% python3 -q
>>> import numpy as np
>>> import numpy.linalg as la
>>> np.set_printoptions(precision=2, suppress=True, linewidth=160, floatmode="fixed")
>>> def tidy(a):
...     return np.round(a, 2) + 0
... 
>>> W0 = np.loadtxt("case18.csv", delimiter=",")
>>> tidy(W0)
array([[ 0.70,  0.30, -0.49, -0.30,  0.30],
       [ 0.30,  0.70,  0.49,  0.30, -0.30],
       [-0.49,  0.49,  0.18, -0.49,  0.49],
       [-0.30,  0.30, -0.49,  0.70,  0.30],
       [ 0.30, -0.30,  0.49,  0.30,  0.70]])
>>> tidy(W0.sum(axis=0))
array([0.51, 1.49, 0.18, 0.51, 1.49])
>>> tidy(np.abs(W0).max())
np.float64(0.7)
>>> la.matrix_rank(W0)
np.int64(5)
>>> la.rank(W0)
Traceback (most recent call last):
  File "<python-input-9>", line 1, in <module>
    la.rank(W0)
    ^^^^^^^
AttributeError: module 'numpy.linalg' has no attribute 'rank'
>>> tidy(W0 - W0[0])
array([[ 0.00,  0.00,  0.00,  0.00,  0.00],
       [-0.41,  0.41,  0.98,  0.59, -0.59],
       [-1.20,  0.20,  0.67, -0.20,  0.20],
       [-1.00,  0.00,  0.00,  1.00,  0.00],
       [-0.41, -0.59,  0.98,  0.59,  0.41]])
>>> np.unravel_index(np.abs(W0).argmax(), W0.shape)
(np.int64(0), np.int64(0))
>>> rng = np.random.default_rng(97970)
>>> X = np.array([[1, 0, -2, 2], [3, 3, 3, 3]]) * (rng.random((2, 4)) < 0.3)
>>> X
array([[1, 0, 0, 0],
       [0, 3, 0, 0]])
>>> r0, v = X[0], X[1]
>>> r0 @ r0
np.int64(1)
>>> r0 @ v
np.int64(0)
>>> pr = (r0 @ v) / (r0 @ r0) * r0
>>> tidy(la.norm(r0 + v) ** 2 + la.norm(r0 - v) ** 2)
np.float64(20.0)
>>> np.outer(r0, v)
array([[0, 3, 0, 0],
       [0, 0, 0, 0],
       [0, 0, 0, 0],
       [0, 0, 0, 0]])
>>> pr
array([0.00, 0.00, 0.00, 0.00])
>>> v - pr
array([0.00, 3.00, 0.00, 0.00])
>>> la.matrix_rank(np.outer(r0, v))
np.int64(1)
>>> (v - pr) @ r0
np.float64(0.0)
>>> t3 = np.stack([X, 5 * X, X[::-1]])
>>> tidy(la.norm(t3, axis=(1, 2)))
array([ 3.16, 15.81,  3.16])
>>> t3.sum(axis=0)
array([[ 6,  3,  0,  0],
       [ 1, 18,  0,  0]])
>>> la.matrix_rank(t3.reshape(3, -1))
np.int64(2)
>>> print((t3 @ X.T).shape)
(3, 2, 2)
>>> data = np.load("w.npy")
>>> print(data)
[[ 1 -1  1]
 [ 1  0  0]
 [ 1  1  1]
 [ 1  2  4]]
>>> out = np.c_[data[:, :1] @ np.array([[2]]), np.array([-2, 2, 0, 2])]
>>> out
array([[ 2, -2],
       [ 2,  2],
       [ 2,  0],
       [ 2,  2]])
>>> tidy(la.norm(la.qr(data)[0].T @ out, axis=0) ** 2 / ((out ** 2).sum(axis=0) + 1e-12))
array([1.00, 0.58])
>>> tidy(la.lstsq(data, out[:, 0])[0])
array([2.00, 0.00, 0.00])
>>> proj = data @ la.solve(data.T @ data, data.T)
>>> tidy(proj)
array([[ 0.95,  0.15, -0.15,  0.05],
       [ 0.15,  0.55,  0.45, -0.15],
       [-0.15,  0.45,  0.55,  0.15],
       [ 0.05, -0.15,  0.15,  0.95]])
>>> tidy(np.diag(proj))
array([0.95, 0.55, 0.55, 0.95])
>>> print(tidy((np.eye(4) - proj) @ data))
[[0.00 0.00 0.00]
 [0.00 0.00 0.00]
 [0.00 0.00 0.00]
 [0.00 0.00 0.00]]
>>> la.matrix_rank(proj, rtol=0.1)
np.int64(3)
>>> np.argsort(-la.norm(proj, axis=0).round(6), kind="stable")[:3]
array([0, 3, 1])
>>> F = 0.5 ** np.abs(np.subtract.outer(np.arange(5), np.arange(5)))
>>> tidy(F)
array([[1.00, 0.50, 0.25, 0.12, 0.06],
       [0.50, 1.00, 0.50, 0.25, 0.12],
       [0.25, 0.50, 1.00, 0.50, 0.25],
       [0.12, 0.25, 0.50, 1.00, 0.50],
       [0.06, 0.12, 0.25, 0.50, 1.00]])
>>> # symmetric, so the eigenvalues are real
>>> th = np.radians(180)
>>> Rm = np.eye(5)
>>> Rm[2, 2] = Rm[0, 0] = np.cos(th)
>>> Rm[2, 0], Rm[0, 2] = -np.sin(th), np.sin(th)
>>> tidy(Rm)
array([[-1.00,  0.00,  0.00,  0.00,  0.00],
       [ 0.00,  1.00,  0.00,  0.00,  0.00],
       [ 0.00,  0.00, -1.00,  0.00,  0.00],
       [ 0.00,  0.00,  0.00,  1.00,  0.00],
       [ 0.00,  0.00,  0.00,  0.00,  1.00]])
>>> out = F @ Rm.T
>>> np.allclose(F @ F.T, out @ out.T)
True
>>> feats = np.load("sample1.npy")
>>> feats
array([[182,  -3,   4,  -4],
       [  2,  96,   4,  -1],
       [ -4,  -1,  84,   1],
       [ -3,   4,   3,  36]])
>>> t3 = np.stack([feats, -1 * feats, feats[::-1]])
>>> t3.shape
(3, 4, 4)
>>> np.einsum("bij,cij->bc", t3, t3)
array([[ 50806, -50806,   -918],
       [-50806,  50806,    918],
       [  -918,    918,  50806]])
>>> idx = rng.permutation(4)
>>> idx
array([3, 0, 2, 1])
>>> out = feats[idx][:, idx]
>>> np.trace(out)
np.int64(398)
>>> idx = rng.permutation(4)
>>> out = feats[:, idx] * rng.choice([-1, 1], 4)
>>> out
array([[   3,   -4,   -4, -182],
       [ -96,   -4,   -1,   -2],
       [   1,  -84,    1,    4],
       [  -4,   -3,   36,    3]])
>>> U, _, Vh = la.svd(feats.T @ out)
>>> tidy(la.lstsq(feats, out)[0])
array([[ 0.00,  0.00,  0.00, -1.00],
       [-1.00,  0.00,  0.00,  0.00],
       [ 0.00, -1.00,  0.00,  0.00],
       [ 0.00,  0.00,  1.00,  0.00]])
>>> tidy(U @ Vh)
array([[ 0.00,  0.00,  0.00, -1.00],
       [-1.00,  0.00,  0.00,  0.00],
       [ 0.00, -1.00,  0.00,  0.00],
       [ 0.00,  0.00,  1.00,  0.00]])
>>> idx
array([1, 2, 3, 0])
>>> arr = np.array([[-2.03, -2.02, 5.98],
...     [-5.0, 1.02, 5.99],
...     [1.03, 3.0, -5.99],
...     [-0.96, 5.0, -6.01]])
>>> out = arr + rng.integers(-2, 3, (4, 2)) @ rng.integers(-2, 3, (2, 3))
>>> tidy(out)
array([[-4.03, -0.02,  9.98],
       [-6.00,  2.02,  7.99],
       [ 3.03,  5.00, -9.99],
       [-0.96,  1.00, -6.01]])
>>> print(tidy(out - arr))
[[-2.00  2.00  4.00]
 [-1.00  1.00  2.00]
 [ 2.00  2.00 -4.00]
 [ 0.00 -4.00  0.00]]
>>> la.matrix_rank(out - arr, tol=1e-8)
np.int64(2)
